In [1]: import numpy as np

In [2]: np.set_printoptions(precision=1, suppress=True, linewidth=200, legacy="1.25")

In [3]: A = np.loadtxt("x.csv", delimiter=",")

In [4]: A
Out[4]: 
array([[ 0.,  0.,  0.,  1.],
       [ 0.,  0.,  0., -4.],
       [ 0.,  0.,  0.,  3.],
       [ 1., -4.,  3.,  0.]])

In [5]: np.linalg.matrix_rank(A, rtol=0.1)
Out[5]: 2

In [6]: [round(float(x), 1) for x in np.linalg.svd(A, compute_uv=False)[:3]]
Out[6]: [5.1, 5.1, 0.0]

In [7]: W0 = np.loadtxt("sample19.csv", delimiter=",")

In [8]: W0.round(1) + 0
Out[8]: 
array([[0.1, 0.1, 0.1, 0. , 0. , 0.1, 0. , 0.1, 0.2, 0.2, 0.1],
       [0.1, 0.1, 0. , 0. , 0. , 0.1, 0. , 0.1, 0.2, 0.1, 0.1],
       [0.1, 0. , 0. , 0. , 0. , 0. , 0. , 0. , 0.1, 0.1, 0. ],
       [0. , 0. , 0. , 0. , 0. , 0. , 0. , 0. , 0. , 0. , 0. ],
       [0. , 0. , 0. , 0. , 0. , 0. , 0. , 0. , 0.1, 0. , 0. ],
       [0.1, 0.1, 0. , 0. , 0. , 0.1, 0. , 0.1, 0.1, 0.1, 0.1],
       [0. , 0. , 0. , 0. , 0. , 0. , 0. , 0. , 0. , 0. , 0. ],
       [0.1, 0.1, 0. , 0. , 0. , 0.1, 0. , 0.1, 0.1, 0.1, 0.1],
       [0.2, 0.2, 0.1, 0. , 0.1, 0.1, 0. , 0.1, 0.4, 0.3, 0.2],
       [0.2, 0.1, 0.1, 0. , 0. , 0.1, 0. , 0.1, 0.3, 0.2, 0.1],
       [0.1, 0.1, 0. , 0. , 0. , 0.1, 0. , 0.1, 0.2, 0.1, 0.1]])

In [9]: Uu, sv, Vh = np.linalg.svd(W0)

In [10]: sv.round(1) + 0
Out[10]: array([1., 0., 0., 0., 0., 0., 0., 0., 0., 0., 0.])

In [11]: np.argmax(sv[:-1] / (sv[1:] + 1e-6)) + 1
Out[11]: 1

In [12]: A2 = Uu[:, :1] @ np.diag(sv[:1]) @ Vh[:1]

In [13]: np.round(np.linalg.norm(W0 - A2) / np.linalg.norm(W0), 1)
Out[13]: 0.0

In [14]: round(float(np.linalg.norm(W0 - A2, 2)), 1), round(sv[1], 1)
Out[14]: (0.0, 0.0)

In [15]: A2 = np.array([[2, -2], [1, 2]])

In [16]: C = np.kron(A2, A)

In [17]: C
Out[17]: 
array([[ 0.,  0.,  0.,  2., -0., -0., -0., -2.],
       [ 0.,  0.,  0., -8., -0., -0., -0.,  8.],
       [ 0.,  0.,  0.,  6., -0., -0., -0., -6.],
       [ 2., -8.,  6.,  0., -2.,  8., -6., -0.],
       [ 0.,  0.,  0.,  1.,  0.,  0.,  0.,  2.],
       [ 0.,  0.,  0., -4.,  0.,  0.,  0., -8.],
       [ 0.,  0.,  0.,  3.,  0.,  0.,  0.,  6.],
       [ 1., -4.,  3.,  0.,  2., -8.,  6.,  0.]])

In [18]: np.linalg.matrix_rank(C)
Out[18]: 4

In [19]: round(float(np.linalg.norm(C, 2)), 1), round(float(np.linalg.norm(A2, 2) * np.linalg.norm(A, 2)), 1)
Out[19]: (15.3, 15.3)

In [20]: M = np.loadtxt("w.csv", delimiter=",")

In [21]: M.round(1) + 0
Out[21]: 
array([[ 1.5, -1.2,  1.8, -4.3],
       [ 0.7, -3.1, -3.2, -2.2],
       [ 1.5, -1.7,  0.9, -4.3],
       [-1.4,  0.5, -2.7,  3.9],
       [-1. , -1. , -4. ,  2.6],
       [ 1. , -3.1, -2.6, -2.8],
       [-1.3,  2.8,  1.3,  3.7],
       [ 0. , -2.6, -4.3, -0.1],
       [ 0.8, -3.1, -3. , -2.4],
       [-1.5,  1.6, -1.2,  4.3],
       [ 1.3,  0. ,  3.2, -3.6],
       [-1.5,  1.2, -1.8,  4.3],
       [-1.4,  2.5,  0.5,  4.1],
       [-0.8,  3.1,  3.1,  2.3],
       [ 1. ,  1. ,  4. , -2.7],
       [-1.4,  0.2, -3. ,  3.8],
       [-0.2,  2.8,  4. ,  0.8],
       [ 1.2, -2.9, -1.9, -3.4],
       [ 0.8, -3.1, -3. , -2.4],
       [-1.4,  0.5, -2.6,  4. ],
       [ 0.8,  1.4,  4.2, -2.2],
       [ 1. , -3.1, -2.6, -2.8],
       [ 1.2,  0.5,  3.7, -3.1],
       [ 0. ,  2.7,  4.2,  0.3],
       [-0.4,  2.9,  3.9,  1.2],
       [ 1.4, -2.5, -0.6, -4. ],
       [ 0.8, -3.1, -3.1, -2.3],
       [-0.4,  2.9,  3.9,  1.2],
       [-0.2,  2.8,  4.1,  0.7]])

In [22]: cov = np.cov(M, rowvar=False)

In [23]: np.corrcoef(M.T)
Out[23]: 
array([[ 1. , -0.6,  0.1, -1. ],
       [-0.6,  1. ,  0.7,  0.6],
       [ 0.1,  0.7,  1. , -0.1],
       [-1. ,  0.6, -0.1,  1. ]])

In [24]: np.argsort(-M.std(axis=0).round(6), kind="stable")
Out[24]: array([2, 3, 1, 0])

In [25]: np.polyfit(M[:, 3], M[:, 2], 1)
Out[25]: array([-0.1,  0.1])
